>>> import numpy as np
>>> import numpy.linalg as la
>>> np.set_printoptions(precision=1, suppress=True, linewidth=100, sign=" ")
>>> E = np.load("x.npy")
>>> E
array([[ 9,  6,  3],
       [ 6,  4,  2],
       [ 3,  2,  1]])
>>> # equal to its transpose
>>> evals, evecs = la.eigvalsh(E)
Traceback (most recent call last):
  File "<python-input-6>", line 1, in <module>
    evals, evecs = la.eigvalsh(E)
    ^^^^^^^^^^^^
ValueError: too many values to unpack (expected 2)
>>> evals, evecs = la.eigh(E)
>>> np.round(evecs.T @ E @ evecs, 1) + 0
array([[  0.,   0.,   0.],
       [  0.,   0.,   0.],
       [  0.,   0.,  14.]])
>>> np.unique(evals.round(6) + 0, return_counts=True)[1]
array([ 2,  1])
>>> la.eigvalsh(E + 2 * np.eye(3))
array([  2.,   2.,  16.])
>>> U, s, Vh = la.svd(E)
>>> s.round(1) + 0
array([ 14.,   0.,   0.])
>>> M2 = U[:, :1] @ np.diag(s[:1]) @ Vh[:1]
>>> np.round(la.norm(E - M2) / la.norm(E), 1)
np.float64(0.0)
>>> round(np.abs(E - M2).max(), 1)
np.float64(0.0)
>>> la.matrix_rank(M2)
np.int64(1)
>>> np.round(la.norm(E - M2, 2), 1), round(s[1], 1)
(np.float64(0.0), np.float64(0.0))
>>> M2
array([[ 9.,  6.,  3.],
       [ 6.,  4.,  2.],
       [ 3.,  2.,  1.]])
>>> la.cond(E) > 100
np.True_
>>> la.matrix_rank(E, rtol=0.1)
np.int64(1)
>>> np.argsort(-la.norm(E, axis=0).round(6), kind="stable")[:3]
array([ 0,  1,  2])
>>> np.round(la.det(2 * E), 1), round(la.det(E), 1)
(np.float64(0.0), np.float64(0.0))
>>> np.kron(np.eye(2, dtype=int), E)
array([[ 9,  6,  3,  0,  0,  0],
       [ 6,  4,  2,  0,  0,  0],
       [ 3,  2,  1,  0,  0,  0],
       [ 0,  0,  0,  9,  6,  3],
       [ 0,  0,  0,  6,  4,  2],
       [ 0,  0,  0,  3,  2,  1]])
>>> round(float(la.det(E[::-1])), 1)
-0.0
>>> np.einsum("ii->", E)
np.int64(14)
>>> x = np.array([1, 2, 1])
>>> h = np.maximum(E @ x, 0)
>>> np.flatnonzero(h > 1e-9)
array([ 0,  1,  2])
>>> E.T @ h
array([ 336,  224,  112])
>>> E * (h > 1e-9)[:, None]
array([[ 9,  6,  3],
       [ 6,  4,  2],
       [ 3,  2,  1]])
